$ python3 -q
>>> import numpy as np
>>> np.set_printoptions(precision=1, suppress=True, linewidth=160)
>>> M = np.arange(12).reshape(4, 3) + 2
>>> M
array([[ 2,  3,  4],
       [ 5,  6,  7],
       [ 8,  9, 10],
       [11, 12, 13]])
>>> np.argsort(-np.linalg.norm(M, axis=0).round(6), kind="stable")[:3]
array([2, 1, 0])
>>> A = np.loadtxt("case0.csv", delimiter=",")
>>> A
array([[ 0.6, -1.3, -0.3],
       [-1.2,  2.4,  0.3],
       [-0.7,  1.4,  0.9],
       [-1.4,  2.8,  1.8],
       [ 0.1, -0.1, -1.2],
       [ 0.7, -1.4, -1.5],
       [ 1.3, -2.5,  1.6],
       [ 1.5, -2.9, -0.4],
       [ 0.1, -0.3,  0.4],
       [-0.1,  0.4, -1.3],
       [ 1.2, -2.6, -1.1],
       [ 0.6, -1.1,  0.8],
       [ 1.8, -3.6,  0.1],
       [-0.4,  0.9,  0.4],
       [-1. ,  1.9, -0.4],
       [ 1. , -1.8, -1.3],
       [ 1.3, -2.6, -0.2],
       [ 0.8, -1.7, -0.1],
       [ 0.5, -1.2,  0. ],
       [-0.9,  1.9, -0.3],
       [-0.4,  0.7,  0.4],
       [ 0.8, -1.6,  1.1],
       [-0.5,  1.1,  0.8],
       [ 0.6, -1.2, -0.3],
       [ 0.4, -0.8, -0.6]])
>>> np.round(A.mean(axis=0), 1) + 0
array([ 0.3, -0.5,  0. ])
>>> A.shape
(25, 3)
>>> np.unravel_index(np.abs(A).argmax(), A.shape)
(np.int64(12), np.int64(1))
>>> np.diff(A, axis=0)
array([[-1.8,  3.7,  0.6],
       [ 0.5, -1. ,  0.6],
       [-0.7,  1.4,  0.9],
       [ 1.5, -2.9, -3. ],
       [ 0.6, -1.3, -0.3],
       [ 0.6, -1.1,  3.1],
       [ 0.2, -0.4, -2. ],
       [-1.4,  2.6,  0.8],
       [-0.2,  0.7, -1.7],
       [ 1.3, -3. ,  0.2],
       [-0.6,  1.5,  1.9],
       [ 1.2, -2.5, -0.7],
       [-2.2,  4.5,  0.3],
       [-0.6,  1. , -0.8],
       [ 2. , -3.7, -0.9],
       [ 0.3, -0.8,  1.1],
       [-0.5,  0.9,  0.1],
       [-0.3,  0.5,  0.1],
       [-1.4,  3.1, -0.3],
       [ 0.5, -1.2,  0.7],
       [ 1.2, -2.3,  0.7],
       [-1.3,  2.7, -0.3],
       [ 1.1, -2.3, -1.1],
       [-0.2,  0.4, -0.3]])
>>> A.sum(axis=0)
array([  6.7, -13.2,  -0.4])
>>> np.count_nonzero(A)
np.int64(74)
>>> A - A[0]
array([[ 0. ,  0. ,  0. ],
       [-1.8,  3.7,  0.6],
       [-1.3,  2.7,  1.2],
       [-2. ,  4.1,  2.1],
       [-0.5,  1.2, -0.9],
       [ 0.1, -0.1, -1.2],
       [ 0.7, -1.2,  1.9],
       [ 0.9, -1.6, -0.1],
       [-0.5,  1. ,  0.7],
       [-0.7,  1.7, -1. ],
       [ 0.6, -1.3, -0.8],
       [ 0. ,  0.2,  1.1],
       [ 1.2, -2.3,  0.4],
       [-1. ,  2.2,  0.7],
       [-1.6,  3.2, -0.1],
       [ 0.4, -0.5, -1. ],
       [ 0.7, -1.3,  0.1],
       [ 0.2, -0.4,  0.2],
       [-0.1,  0.1,  0.3],
       [-1.5,  3.2,  0. ],
       [-1. ,  2. ,  0.7],
       [ 0.2, -0.3,  1.4],
       [-1.1,  2.4,  1.1],
       [ 0. ,  0.1,  0. ],
       [-0.2,  0.5, -0.3]])
>>> round(np.linalg.norm(A), 1)
np.float64(11.1)
>>> round(np.linalg.norm(A, 2) / np.linalg.norm(A), 1)
np.float64(0.9)
>>> np.argsort(-np.linalg.norm(A, axis=0).round(6), kind="stable")[:3]
array([1, 0, 2])
>>> np.round(np.abs(np.linalg.svd(A)[2][-1]), 1) + 0
array([0.9, 0.4, 0. ])
>>> Xc = A - A.mean(axis=0)
>>> Uu, sig, Vh = np.linalg.svd(Xc, full_matrices=False)
>>> Vh[0] * np.sign(Vh[0, np.abs(Vh[0]).argmax()])
array([-0.4,  0.9,  0.1])
>>> np.round(sig ** 2 / (sig ** 2).sum(), 1) + 0
array([0.8, 0.2, 0. ])
>>> (np.sign(Uu[:, 0]) == np.sign(Uu[0, 0])).astype(int)
array([1, 0, 0, 0, 0, 1, 1, 1, 0, 0, 1, 1, 1, 0, 0, 1, 1, 1, 1, 0, 0, 1, 0, 1, 1])
>>> np.abs(Vh[0]).argmax()
np.int64(1)
>>> np.searchsorted(np.cumsum(sig ** 2) / (sig ** 2).sum(), 0.9) + 1
np.int64(2)
>>> np.abs(Uu[:, 0]).argmax()
np.int64(3)
>>> sig
array([9.9, 4.2, 0.2])
>>> np.round(Xc.mean(axis=0), 1) + 0
array([0., 0., 0.])
